In [1]: import numpy as np

In [2]: np.set_printoptions(precision=2, suppress=True, linewidth=100)

In [3]: J = np.load("out6.npy")

In [4]: J
Out[4]: 
array([[ 1,  0,  0,  0,  0,  0,  0,  0],
       [-1,  1,  0,  0,  0,  0,  0,  0],
       [-5,  5,  1,  0,  0,  0,  0,  0],
       [ 5, -5, -5,  1,  0,  0,  0,  0],
       [ 3, -5, -5,  2,  1,  0,  0,  0],
       [-1, -1,  3, -1, -5,  1,  0,  0],
       [-4,  5, -1,  0,  4,  3,  1,  0],
       [-5,  4,  0,  2, -3,  0,  5,  1]])

In [5]: # triangular

In [6]: J @ J
Out[6]: 
array([[  1,   0,   0,   0,   0,   0,   0,   0],
       [ -2,   1,   0,   0,   0,   0,   0,   0],
       [-15,  10,   1,   0,   0,   0,   0,   0],
       [ 40, -35, -10,   1,   0,   0,   0,   0],
       [ 46, -45, -20,   4,   1,   0,   0,   0],
       [-36,  43,  36, -12, -10,   1,   0,   0],
       [  1, -18, -13,   5,  -7,   6,   1,   0],
       [-33,  38,   0,  -2,  14,  15,  10,   1]])

In [7]: np.linalg.matrix_rank(J - J[0, 0] * np.eye(8))
Out[7]: np.int64(7)

In [8]: Uu, sv, Vh = np.linalg.svd(J)

In [9]: np.argmax(sv[:-1] / (sv[1:] + 1e-6)) + 1
Out[9]: np.int64(7)

In [10]: out = Uu[:, :7] @ np.diag(sv[:7]) @ Vh[:7]

In [11]: np.linalg.matrix_rank(out)
Out[11]: np.int64(7)

In [12]: out.round(2) + 0
Out[12]: 
array([[ 1.,  0.,  0.,  0.,  0.,  0.,  0.,  0.],
       [-1.,  1.,  0.,  0.,  0.,  0.,  0.,  0.],
       [-5.,  5.,  1.,  0.,  0.,  0.,  0.,  0.],
       [ 5., -5., -5.,  1.,  0.,  0.,  0.,  0.],
       [ 3., -5., -5.,  2.,  1.,  0.,  0.,  0.],
       [-1., -1.,  3., -1., -5.,  1.,  0.,  0.],
       [-4.,  5., -1.,  0.,  4.,  3.,  1.,  0.],
       [-5.,  4.,  0.,  2., -3.,  0.,  5.,  1.]])

In [13]: round(np.linalg.norm(J - out, 2), 2), round(sv[7], 2)
Out[13]: (np.float64(0.0), np.float64(0.0))

In [14]: round(np.linalg.norm(J - out) / np.linalg.norm(J), 2)
Out[14]: np.float64(0.0)

In [15]: X = np.loadtxt("m.csv", delimiter=",")

In [16]: X
Out[16]: 
array([[ 1.2,  0. ,  1.1,  0.3,  0.5,  0.4,  0.1,  0.6,  1. , -0.1,  1. ],
       [ 0.2, -1. ,  1.4,  1.5, -1. ,  0.8,  1.1,  0.5,  1.1,  0.4,  0.9],
       [ 0.2, -0.7, -0.4,  0.7, -0.1, -1. ,  0.8, -0.9, -0.2,  0.8, -0.1],
       [ 0.2, -1.9, -1.5,  0.9, -0.1,  0.9,  0.6, -1.8, -2.4,  0.9,  0.3],
       [ 0.4, -0.9, -1.1,  0.7, -0.2,  0. ,  0. ,  0.4,  0.1,  0.7, -0.2],
       [ 0.6,  0.9, -0.3,  1.4, -0.7,  1.4, -0.1, -0.7, -0.7,  1.4, -0.6],
       [-3. ,  0. , -0.6, -1.7, -0.9, -0.7,  1. ,  1.1, -1.9,  0.5,  0.9],
       [-1.1, -0.1, -0.1,  1.2,  0.4,  0.6,  1.2,  0.1,  1.6,  0.2,  1.1],
       [ 0. , -0.8,  0.2,  1.5,  0.5,  0.5,  0.3,  1.7,  0.2,  0.4,  2.4]])

In [17]: def softmax(z):
    ...:     e = np.exp(z - z.max(axis=-1, keepdims=True))
    ...:     return e / e.sum(axis=-1, keepdims=True)
    ...: 

In [18]: np.round(softmax(10 * X[0]), 2) + 0
Out[18]: array([0.61, 0.  , 0.22, 0.  , 0.  , 0.  , 0.  , 0.  , 0.08, 0.  , 0.08])

In [19]: softmax(X).sum(axis=1)
Out[19]: array([1., 1., 1., 1., 1., 1., 1., 1., 1.])

In [20]: S = X @ X.T / np.sqrt(11)

In [21]: softmax(S)[0] @ X
Out[21]: array([ 0.3 , -0.47,  0.54,  1.  ,  0.04,  0.5 ,  0.51,  0.62,  0.66,  0.31,  1.13])

In [22]: softmax(S).round(6).argmax(axis=1)
Out[22]: array([0, 1, 3, 3, 3, 5, 6, 7, 8])

In [23]: round(float(np.linalg.norm(X, 2)), 2)
Out[23]: 5.31

In [24]: np.round(np.linalg.norm(X[6] - X[5]), 2)
Out[24]: np.float64(6.07)

In [25]: np.round(np.linalg.norm(X) ** 2 / np.linalg.norm(X, 2) ** 2, 2)
Out[25]: np.float64(3.25)

In [26]: np.round(np.linalg.norm(X, "nuc"), 2)
Out[26]: np.float64(24.73)

In [27]: np.linalg.norm(X, axis=1)
Out[27]: array([2.35, 3.24, 2.08, 4.22, 1.85, 3.  , 4.52, 2.91, 3.52])

In [28]: W0 = np.load("mat.npy")

In [29]: W0
Out[29]: 
array([[0.01, 0.01, 0.01, 0.06, 0.06, 0.01, 0.06, 0.03, 0.01],
       [0.01, 0.01, 0.01, 0.06, 0.06, 0.01, 0.06, 0.03, 0.01],
       [0.01, 0.01, 0.01, 0.06, 0.06, 0.01, 0.06, 0.03, 0.01],
       [0.06, 0.06, 0.06, 0.28, 0.28, 0.06, 0.28, 0.17, 0.06],
       [0.06, 0.06, 0.06, 0.28, 0.28, 0.06, 0.28, 0.17, 0.06],
       [0.01, 0.01, 0.01, 0.06, 0.06, 0.01, 0.06, 0.03, 0.01],
       [0.06, 0.06, 0.06, 0.28, 0.28, 0.06, 0.28, 0.17, 0.06],
       [0.03, 0.03, 0.03, 0.17, 0.17, 0.03, 0.17, 0.1 , 0.03],
       [0.01, 0.01, 0.01, 0.06, 0.06, 0.01, 0.06, 0.03, 0.01]])

In [30]: ev, vecs = np.linalg.eigh(W0)

In [31]: np.round(np.linalg.eigvalsh(W0 @ W0), 2) + 0
Out[31]: array([0., 0., 0., 0., 0., 0., 0., 0., 1.])

In [32]: (ev > 1e-8).sum(), (ev < -1e-8).sum()
Out[32]: (np.int64(1), np.int64(0))

In [33]: r0 = np.array([0, 0, 3, 1, 0]) + 0.5

In [34]: A = np.eye(5) - 2 * np.outer(r0, r0) / (r0 @ r0)

In [35]: A
Out[35]: 
array([[ 0.97, -0.03, -0.23, -0.1 , -0.03],
       [-0.03,  0.97, -0.23, -0.1 , -0.03],
       [-0.23, -0.23, -0.61, -0.69, -0.23],
       [-0.1 , -0.1 , -0.69,  0.7 , -0.1 ],
       [-0.03, -0.03, -0.23, -0.1 ,  0.97]])

In [36]: # keeps lengths

In [37]: hat = np.triu(np.array([[2, -2, -2, -3, 1],
    ...:     [2, 0, -1, 3, 3],
    ...:     [3, 2, -3, 2, -2],
    ...:     [1, 2, -3, 1, 1],
    ...:     [1, -3, 1, 0, 1]]), 1) + np.eye(5)

In [38]: out = hat @ A @ np.linalg.inv(hat)

In [39]: np.poly(out)
Out[39]: array([ 1., -3.,  2.,  2., -3.,  1.])

In [40]: np.linalg.matrix_rank(out)
Out[40]: np.int64(5)

In [41]: Uu, sv, Vh = np.linalg.svd(A, full_matrices=False)

In [42]: round(np.sqrt((sv ** 2).sum()), 2), np.round(np.linalg.norm(A), 2)
Out[42]: (np.float64(2.24), np.float64(2.24))

In [43]: np.round(Uu.T @ A @ Vh.T, 2) + 0
Out[43]: 
array([[1., 0., 0., 0., 0.],
       [0., 1., 0., 0., 0.],
       [0., 0., 1., 0., 0.],
       [0., 0., 0., 1., 0.],
       [0., 0., 0., 0., 1.]])

In [44]: sv / sv[0]
Out[44]: array([1., 1., 1., 1., 1.])

In [45]: np.round(Vh @ Vh.T, 2) + 0
Out[45]: 
array([[1., 0., 0., 0., 0.],
       [0., 1., 0., 0., 0.],
       [0., 0., 1., 0., 0.],
       [0., 0., 0., 1., 0.],
       [0., 0., 0., 0., 1.]])

In [46]: sv
Out[46]: array([1., 1., 1., 1., 1.])

In [47]: np.cumsum(sv ** 2) / np.sum(sv ** 2)
Out[47]: array([0.2, 0.4, 0.6, 0.8, 1. ])

In [48]: (sv > 1e-8).sum()
Out[48]: np.int64(5)

In [49]: M = np.loadtxt("case8.csv", delimiter=",")

In [50]: M
Out[50]: 
array([[  0.,   1.,   0.,   2.,   2.,   4.,   4.,   1.,   1.,   5.,   2.],
       [ -8.,  -4., -10.,  -8.,  -2.,  -4.,  -6.,   0., -10.,  -8.,  -2.],
       [ -8.,  -2., -10.,  -4.,   2.,   4.,   2.,   2.,  -8.,   2.,   2.],
       [  4.,   1.,   5.,   2.,  -1.,  -2.,  -1.,  -1.,   4.,  -1.,  -1.],
       [  4.,   0.,   5.,   0.,  -3.,  -6.,  -5.,  -2.,   3.,  -6.,  -3.],
       [ -8.,  -2., -10.,  -4.,   2.,   4.,   2.,   2.,  -8.,   2.,   2.],
       [ -8.,  -6., -10., -12.,  -6., -12., -14.,  -2., -12., -18.,  -6.],
       [ -4.,   0.,  -5.,   0.,   3.,   6.,   5.,   2.,  -3.,   6.,   3.]])

In [51]: # row 5 repeats row 2

In [52]: [round(float(x), 2) for x in np.linalg.svd(M, compute_uv=False)[:3]]
Out[52]: [42.89, 30.09, 0.0]

In [53]: W = np.array([[1, 7, 6, -5, -7],
    ...:     [1, -4, 2, -7, 8],
    ...:     [-4, -6, 8, -9, -3],
    ...:     [-5, -7, 2, -6, 3],
    ...:     [3, 4, -8, -4, -7],
    ...:     [-1, -9, 5, 3, 6],
    ...:     [-2, -2, 8, -3, 8],
    ...:     [7, -4, 5, -6, 1],
    ...:     [8, 6, 3, 8, -8],
    ...:     [3, 7, -2, -9, 2],
    ...:     [2, 2, -9, -7, -4]])

In [54]: coef = np.array([0, 9, 3, 5, 4])

In [55]: H = np.maximum(M @ W + coef, 0)

In [56]: (H > 0).mean(axis=0)
Out[56]: array([0.5 , 0.5 , 0.38, 0.62, 0.62])

In [57]: cent = np.array([[4, 2, -3], [-2, 5, -3], [5, 4, 4], [1, 5, 5], [-3, 5, -4]])

In [58]: W @ cent
Out[58]: 
array([[ 36,   1,   3],
       [ -9,  -5, -50],
       [ 36, -66,  29],
       [-11, -52,   2],
       [-19, -61, -45],
       [ 24,  18,  41],
       [  9,  43,  -3],
       [ 52, -11, -23],
       [ 67,  58,  42],
       [-27,  -2, -91],
       [-36, -77, -67]])

In [59]: Uu, sv, Vh = np.linalg.svd(M)

In [60]: sv.round(2) + 0
Out[60]: array([42.89, 30.09,  0.  ,  0.  ,  0.  ,  0.  ,  0.  ,  0.  ])

In [61]: np.argmax(sv[:-1] / (sv[1:] + 1e-6)) + 1
Out[61]: np.int64(2)

In [62]: out = Uu[:, :2] @ np.diag(sv[:2]) @ Vh[:2]

In [63]: out.round(2) + 0
Out[63]: 
array([[  0.,   1.,   0.,   2.,   2.,   4.,   4.,   1.,   1.,   5.,   2.],
       [ -8.,  -4., -10.,  -8.,  -2.,  -4.,  -6.,   0., -10.,  -8.,  -2.],
       [ -8.,  -2., -10.,  -4.,   2.,   4.,   2.,   2.,  -8.,   2.,   2.],
       [  4.,   1.,   5.,   2.,  -1.,  -2.,  -1.,  -1.,   4.,  -1.,  -1.],
       [  4.,   0.,   5.,   0.,  -3.,  -6.,  -5.,  -2.,   3.,  -6.,  -3.],
       [ -8.,  -2., -10.,  -4.,   2.,   4.,   2.,   2.,  -8.,   2.,   2.],
       [ -8.,  -6., -10., -12.,  -6., -12., -14.,  -2., -12., -18.,  -6.],
       [ -4.,   0.,  -5.,   0.,   3.,   6.,   5.,   2.,  -3.,   6.,   3.]])

In [64]: np.linalg.matrix_rank(M, rtol=0.05)
Out[64]: np.int64(2)

In [65]: np.round(softmax(M[7]), 2) + 0
Out[65]: array([0.  , 0.  , 0.  , 0.  , 0.02, 0.4 , 0.15, 0.01, 0.  , 0.4 , 0.02])

In [66]: np.round(softmax(M[7] + -1), 2) + 0
Out[66]: array([0.  , 0.  , 0.  , 0.  , 0.02, 0.4 , 0.15, 0.01, 0.  , 0.4 , 0.02])

In [67]: S = M @ M.T / np.sqrt(11)

In [68]: np.round(softmax(S + np.triu(np.full(S.shape, -np.inf), 1)), 2) + 0
Out[68]: 
array([[1. , 0. , 0. , 0. , 0. , 0. , 0. , 0. ],
       [0. , 1. , 0. , 0. , 0. , 0. , 0. , 0. ],
       [0. , 0. , 1. , 0. , 0. , 0. , 0. , 0. ],
       [0. , 0. , 0. , 1. , 0. , 0. , 0. , 0. ],
       [0. , 0. , 0. , 0. , 1. , 0. , 0. , 0. ],
       [0. , 0. , 0.5, 0. , 0. , 0.5, 0. , 0. ],
       [0. , 0. , 0. , 0. , 0. , 0. , 1. , 0. ],
       [0. , 0. , 0.3, 0. , 0. , 0.3, 0. , 0.4]])

In [69]: Uu, sv, Vh = np.linalg.svd(M, full_matrices=False)

In [70]: (sv > 1e-8).sum()
Out[70]: np.int64(2)

In [71]: np.allclose(Uu * sv @ Vh, M)
Out[71]: True

In [72]: np.abs(Vh[0])
Out[72]: array([0.32, 0.18, 0.39, 0.36, 0.13, 0.26, 0.33, 0.02, 0.42, 0.44, 0.13])

In [73]: sv.round(2) + 0
Out[73]: array([42.89, 30.09,  0.  ,  0.  ,  0.  ,  0.  ,  0.  ,  0.  ])

In [74]: np.cumsum(sv ** 2) / np.sum(sv ** 2)
Out[74]: array([0.67, 1.  , 1.  , 1.  , 1.  , 1.  , 1.  , 1.  ])

In [75]: Uu.shape, sv.shape, Vh.shape
Out[75]: ((8, 8), (8,), (8, 11))

In [76]: np.round(Uu.T @ M @ Vh.T, 2) + 0
Out[76]: 
array([[42.89,  0.  ,  0.  ,  0.  ,  0.  ,  0.  ,  0.  ,  0.  ],
       [ 0.  , 30.09,  0.  ,  0.  ,  0.  ,  0.  ,  0.  ,  0.  ],
       [ 0.  ,  0.  ,  0.  ,  0.  ,  0.  ,  0.  ,  0.  ,  0.  ],
       [ 0.  ,  0.  ,  0.  ,  0.  ,  0.  ,  0.  ,  0.  ,  0.  ],
       [ 0.  ,  0.  ,  0.  ,  0.  ,  0.  ,  0.  ,  0.  ,  0.  ],
       [ 0.  ,  0.  ,  0.  ,  0.  ,  0.  ,  0.  ,  0.  ,  0.  ],
       [ 0.  ,  0.  ,  0.  ,  0.  ,  0.  ,  0.  ,  0.  ,  0.  ],
       [ 0.  ,  0.  ,  0.  ,  0.  ,  0.  ,  0.  ,  0.  ,  0.  ]])
